% python3 -q
>>> import numpy as np
>>> import numpy.linalg as la
>>> np.set_printoptions(precision=2, suppress=True, linewidth=200)
>>> F = np.loadtxt("sample19.csv", delimiter=",")
>>> F
array([[1.  , 0.9 , 0.81, 0.73, 0.66, 0.59, 0.53, 0.48, 0.43],
       [0.9 , 1.  , 0.9 , 0.81, 0.73, 0.66, 0.59, 0.53, 0.48],
       [0.81, 0.9 , 1.  , 0.9 , 0.81, 0.73, 0.66, 0.59, 0.53],
       [0.73, 0.81, 0.9 , 1.  , 0.9 , 0.81, 0.73, 0.66, 0.59],
       [0.66, 0.73, 0.81, 0.9 , 1.  , 0.9 , 0.81, 0.73, 0.66],
       [0.59, 0.66, 0.73, 0.81, 0.9 , 1.  , 0.9 , 0.81, 0.73],
       [0.53, 0.59, 0.66, 0.73, 0.81, 0.9 , 1.  , 0.9 , 0.81],
       [0.48, 0.53, 0.59, 0.66, 0.73, 0.81, 0.9 , 1.  , 0.9 ],
       [0.43, 0.48, 0.53, 0.59, 0.66, 0.73, 0.81, 0.9 , 1.  ]])
>>> vals, vecs = la.eigh(F)
>>> np.unique(vals.round(6) + 0, return_counts=True)[1]
array([1, 1, 1, 1, 1, 1, 1, 1, 1])
>>> np.round(vecs.T @ F @ vecs, 2) + 0
array([[0.06, 0.  , 0.  , 0.  , 0.  , 0.  , 0.  , 0.  , 0.  ],
       [0.  , 0.06, 0.  , 0.  , 0.  , 0.  , 0.  , 0.  , 0.  ],
       [0.  , 0.  , 0.07, 0.  , 0.  , 0.  , 0.  , 0.  , 0.  ],
       [0.  , 0.  , 0.  , 0.09, 0.  , 0.  , 0.  , 0.  , 0.  ],
       [0.  , 0.  , 0.  , 0.  , 0.13, 0.  , 0.  , 0.  , 0.  ],
       [0.  , 0.  , 0.  , 0.  , 0.  , 0.2 , 0.  , 0.  , 0.  ],
       [0.  , 0.  , 0.  , 0.  , 0.  , 0.  , 0.4 , 0.  , 0.  ],
       [0.  , 0.  , 0.  , 0.  , 0.  , 0.  , 0.  , 1.22, 0.  ],
       [0.  , 0.  , 0.  , 0.  , 0.  , 0.  , 0.  , 0.  , 6.78]])
>>> np.abs(vecs[:, -1]).round(6).argmax()
np.int64(4)
>>> (vals > 1e-8).sum(), (vals < -1e-8).sum()
(np.int64(9), np.int64(0))
>>> arr = np.array([[2, -3, 0, 0, 3, 0, 0, 0],
...     [2, 3, 0, 0, 0, 0, 0, 0],
...     [0, 0, -1, 0, 0, 0, -3, 0],
...     [0, 0, 0, 2, 0, 0, 0, 0],
...     [1, -1, 0, 0, 2, 0, 0, 0],
...     [0, 0, 3, 0, 0, 3, -3, 0],
...     [0, 0, -2, 0, 0, 3, 0, 0],
...     [0, 0, 0, -3, 0, 0, 0, 2]])
>>> # splits into 3 blocks
>>> O, vecs = la.qr(arr[:, :1])[0], la.qr(arr[:, 1:])[0]
>>> s = la.svd(O.T @ vecs, compute_uv=False)
>>> round(la.norm(O @ O.T - vecs @ vecs.T, 2), 2)
np.float64(1.0)
>>> vec = np.array([3, 1, 3, 1, 2, 1, 2, 0])
>>> rhs = arr @ vec
>>> rhs
array([ 9,  9, -9,  2,  6,  6, -3, -3])
>>> la.solve(arr, rhs + arr[:, 7])
array([3., 1., 3., 1., 2., 1., 2., 1.])
>>> la.solve(arr, arr[:, 6])
array([ 0.,  0.,  0., -0.,  0.,  0.,  1.,  0.])
>>> np.round(la.solve(arr, rhs), 2) + 0
array([3., 1., 3., 1., 2., 1., 2., 0.])
>>> (arr - arr.T) / 2
array([[ 0. , -2.5,  0. ,  0. ,  1. ,  0. ,  0. ,  0. ],
       [ 2.5,  0. ,  0. ,  0. ,  0.5,  0. ,  0. ,  0. ],
       [ 0. ,  0. ,  0. ,  0. ,  0. , -1.5, -0.5,  0. ],
       [ 0. ,  0. ,  0. ,  0. ,  0. ,  0. ,  0. ,  1.5],
       [-1. , -0.5,  0. ,  0. ,  0. ,  0. ,  0. ,  0. ],
       [ 0. ,  0. ,  1.5,  0. ,  0. ,  0. , -3. ,  0. ],
       [ 0. ,  0. ,  0.5,  0. ,  0. ,  3. ,  0. ,  0. ],
       [ 0. ,  0. ,  0. , -1.5,  0. ,  0. ,  0. ,  0. ]])
>>> np.allclose(arr, arr.T)
False
>>> (arr + arr.T) / 2
array([[ 2. , -0.5,  0. ,  0. ,  2. ,  0. ,  0. ,  0. ],
       [-0.5,  3. ,  0. ,  0. , -0.5,  0. ,  0. ,  0. ],
       [ 0. ,  0. , -1. ,  0. ,  0. ,  1.5, -2.5,  0. ],
       [ 0. ,  0. ,  0. ,  2. ,  0. ,  0. ,  0. , -1.5],
       [ 2. , -0.5,  0. ,  0. ,  2. ,  0. ,  0. ,  0. ],
       [ 0. ,  0. ,  1.5,  0. ,  0. ,  3. ,  0. ,  0. ],
       [ 0. ,  0. , -2.5,  0. ,  0. ,  0. ,  0. ,  0. ],
       [ 0. ,  0. ,  0. , -1.5,  0. ,  0. ,  0. ,  2. ]])
>>> round(float(np.abs(la.eigvals(arr)).max()), 2)
4.1
>>> la.matrix_power(arr, 2)
array([[  1, -18,   0,   0,  12,   0,   0,   0],
       [ 10,   3,   0,   0,   6,   0,   0,   0],
       [  0,   0,   7,   0,   0,  -9,   3,   0],
       [  0,   0,   0,   4,   0,   0,   0,   0],
       [  2,  -8,   0,   0,   7,   0,   0,   0],
       [  0,   0,  12,   0,   0,   0, -18,   0],
       [  0,   0,  11,   0,   0,   9,  -3,   0],
       [  0,   0,   0, -12,   0,   0,   0,   4]])
>>> np.abs(arr).max()
np.int64(3)
>>> la.svd(arr, compute_uv=False)
array([5.44, 5.39, 4.  , 3.53, 3.41, 2.81, 1.  , 0.49])
>>> arr.shape
(8, 8)
>>> arr.mean(axis=0)
array([ 0.62, -0.12,  0.  , -0.12,  0.62,  0.75, -0.75,  0.25])
>>> arr.sum(axis=0)
array([ 5, -1,  0, -1,  5,  6, -6,  2])
>>> np.round(la.norm(arr), 2)
np.float64(10.39)
>>> M2 = arr[0, 0] * arr[1:] - np.outer(arr[1:, 0], arr[0])
>>> M2
array([[ 0, 12,  0,  0, -6,  0,  0,  0],
       [ 0,  0, -2,  0,  0,  0, -6,  0],
       [ 0,  0,  0,  4,  0,  0,  0,  0],
       [ 0,  1,  0,  0,  1,  0,  0,  0],
       [ 0,  0,  6,  0,  0,  6, -6,  0],
       [ 0,  0, -4,  0,  0,  6,  0,  0],
       [ 0,  0,  0, -6,  0,  0,  0,  4]])
>>> la.matrix_rank(M2), la.matrix_rank(arr)
(np.int64(7), np.int64(8))
>>> np.flatnonzero(~M2.round(6).any(axis=1))
array([], dtype=int64)
>>> arr[:, 0] / arr[0, 0]
array([1. , 1. , 0. , 0. , 0.5, 0. , 0. , 0. ])
>>> K = np.load("w.npy")
>>> K
array([[0, 1, 0, 0, 0, 1, 0, 1, 0],
       [1, 0, 0, 0, 0, 1, 0, 1, 0],
       [0, 0, 0, 1, 0, 0, 1, 0, 1],
       [0, 0, 1, 0, 0, 0, 1, 0, 1],
       [0, 0, 0, 0, 0, 0, 0, 0, 0],
       [1, 1, 0, 0, 0, 0, 0, 1, 0],
       [0, 0, 1, 1, 0, 0, 0, 0, 1],
       [1, 1, 0, 0, 0, 1, 0, 0, 0],
       [0, 0, 1, 1, 0, 0, 1, 0, 0]])
>>> # rank 8
>>> round(np.trace(la.pinv(K) @ K), 2)
np.float64(8.0)
>>> np.round(K @ la.pinv(K) @ K, 2) + 0
array([[0., 1., 0., 0., 0., 1., 0., 1., 0.],
       [1., 0., 0., 0., 0., 1., 0., 1., 0.],
       [0., 0., 0., 1., 0., 0., 1., 0., 1.],
       [0., 0., 1., 0., 0., 0., 1., 0., 1.],
       [0., 0., 0., 0., 0., 0., 0., 0., 0.],
       [1., 1., 0., 0., 0., 0., 0., 1., 0.],
       [0., 0., 1., 1., 0., 0., 0., 0., 1.],
       [1., 1., 0., 0., 0., 1., 0., 0., 0.],
       [0., 0., 1., 1., 0., 0., 1., 0., 0.]])
>>> la.lstsq(K[:-1].T, K[-1])[2]
np.int32(7)
>>> np.allclose(K[:-1].T @ la.lstsq(K[:-1].T, K[-1])[0], K[-1])
False
>>> vals, vecs = la.eigh(K)
>>> vec = np.array([1, 3, 2, 3, 2, 0, -1, -2, -2])
>>> vec @ K @ vec
np.int64(-24)
>>> np.abs(K).sum(axis=1).max(), np.abs(vals).max()
(np.int64(3), np.float64(3.0))
>>> round(vec @ K @ vec / (vec @ vec), 2), round(vals[0], 2), vals[-1]
(np.float64(-0.67), np.float64(-1.0), np.float64(3.0))
>>> M2 = np.array([[2, -2, 1, 2], [-1, 3, 2, -2], [2, -3, -3, 3], [-2, -3, -2, -1]])
>>> data = M2 + M2.T
>>> data
array([[ 4, -3,  3,  0],
       [-3,  6, -1, -5],
       [ 3, -1, -6,  1],
       [ 0, -5,  1, -2]])
>>> vals, vecs = la.eig(data)
>>> vals
array([10.11,  3.3 , -7.09, -4.31])
>>> Uu, s, vt = la.svd(data, full_matrices=False)
>>> np.abs(Uu[:, 0]).round(6).argmax()
np.int64(1)
>>> np.round(Uu.T @ data @ vt.T, 2) + 0
array([[10.11,  0.  ,  0.  ,  0.  ],
       [ 0.  ,  7.09,  0.  ,  0.  ],
       [ 0.  ,  0.  ,  4.31,  0.  ],
       [ 0.  ,  0.  ,  0.  ,  3.3 ]])
>>> np.cumsum(s ** 2) / np.sum(s ** 2)
array([0.56, 0.84, 0.94, 1.  ])
>>> s
array([10.11,  7.09,  4.31,  3.3 ])
>>> np.abs(vt[0])
array([0.47, 0.8 , 0.16, 0.34])
>>> (s > 1e-8).sum()
np.int64(4)
>>> Uu.shape, s.shape, vt.shape
((4, 4), (4,), (4, 4))
>>> np.allclose(Uu * s @ vt, data)
True
>>> rng = np.random.default_rng(461869)
>>> labels = rng.permutation(4)
>>> labels
array([0, 3, 2, 1])
>>> M2 = data[labels][:, labels]
>>> np.trace(M2)
np.int64(2)
>>> M2
array([[ 4,  0,  3, -3],
       [ 0, -2,  1, -5],
       [ 3,  1, -6, -1],
       [-3, -5, -1,  6]])
>>> np.allclose(M2, data)
False
>>> np.diag(M2)
array([ 4, -2, -6,  6])
>>> E = np.array([[1.3, 1.0, 2.0, 3.0, 2.0, 0.0, 0.0],
...     [1.0, 1.3, 1.0, 1.0, 0.0, 1.0, 1.0],
...     [0.0, 1.0, 1.3, 2.0, 2.0, 3.0, 3.0],
...     [2.0, 3.0, 3.0, 1.3, 2.0, 3.0, 3.0],
...     [3.0, 2.0, 3.0, 1.0, 0.3, 0.0, 1.0],
...     [3.0, 1.0, 0.0, 0.0, 1.0, 0.3, 2.0],
...     [1.0, 1.0, 2.0, 3.0, 2.0, 0.0, 0.3]])
>>> M2 = la.inv(E)
>>> np.round(la.cond(E), 2)
np.float64(59.03)
>>> np.round(la.inv(M2), 2) + 0
array([[1.3, 1. , 2. , 3. , 2. , 0. , 0. ],
       [1. , 1.3, 1. , 1. , 0. , 1. , 1. ],
       [0. , 1. , 1.3, 2. , 2. , 3. , 3. ],
       [2. , 3. , 3. , 1.3, 2. , 3. , 3. ],
       [3. , 2. , 3. , 1. , 0.3, 0. , 1. ],
       [3. , 1. , 0. , 0. , 1. , 0.3, 2. ],
       [1. , 1. , 2. , 3. , 2. , 0. , 0.3]])
>>> (np.abs(M2) > 1e-9).astype(int)
array([[1, 1, 1, 1, 1, 1, 1],
       [1, 1, 1, 1, 1, 1, 1],
       [1, 1, 1, 1, 1, 1, 1],
       [1, 1, 1, 1, 1, 1, 1],
       [1, 1, 1, 1, 1, 1, 1],
       [1, 1, 1, 1, 1, 1, 1],
       [1, 1, 1, 1, 1, 1, 1]])
>>> round(la.det(E) * la.det(M2), 2)
np.float64(1.0)
>>> np.allclose(E, E.T)
False
>>> (E + E.T) / 2
array([[1.3, 1. , 1. , 2.5, 2.5, 1.5, 0.5],
       [1. , 1.3, 1. , 2. , 1. , 1. , 1. ],
       [1. , 1. , 1.3, 2.5, 2.5, 1.5, 2.5],
       [2.5, 2. , 2.5, 1.3, 1.5, 1.5, 3. ],
       [2.5, 1. , 2.5, 1.5, 0.3, 0.5, 1.5],
       [1.5, 1. , 1.5, 1.5, 0.5, 0.3, 1. ],
       [0.5, 1. , 2.5, 3. , 1.5, 1. , 0.3]])
>>> vec = np.array([0, -2, 1, -1, -2, 1, -1, -2])
>>> np.sign((arr @ vec).round(6))
array([ 0, -1,  1, -1, -1,  1,  1, -1])
>>> arr @ np.ones(8)
array([ 2.,  5., -4.,  2.,  2.,  3.,  1., -1.])
>>> la.norm(arr @ vec) <= la.norm(arr, 2) * la.norm(vec) + 1e-9
np.True_
>>> arr @ (2 * vec)
array([  0, -12,   4,  -4,  -4,  18,   2,  -2])
>>> f = np.array([3, 2, 2, -2, -2, -2, 0])
>>> M2 = E + np.outer(f, np.eye(7)[0])
>>> la.matrix_rank(M2 - E)
np.int64(1)
>>> M2
array([[4.3, 1. , 2. , 3. , 2. , 0. , 0. ],
       [3. , 1.3, 1. , 1. , 0. , 1. , 1. ],
       [2. , 1. , 1.3, 2. , 2. , 3. , 3. ],
       [0. , 3. , 3. , 1.3, 2. , 3. , 3. ],
       [1. , 2. , 3. , 1. , 0.3, 0. , 1. ],
       [1. , 1. , 0. , 0. , 1. , 0.3, 2. ],
       [1. , 1. , 2. , 3. , 2. , 0. , 0.3]])
>>> la.matrix_rank(la.inv(M2) - la.inv(E), tol=1e-8)
np.int64(1)
>>> np.round(la.det(M2) / la.det(E), 2), round(float(1 + la.solve(E, f)[0]), 2)
(np.float64(5.58), 5.58)
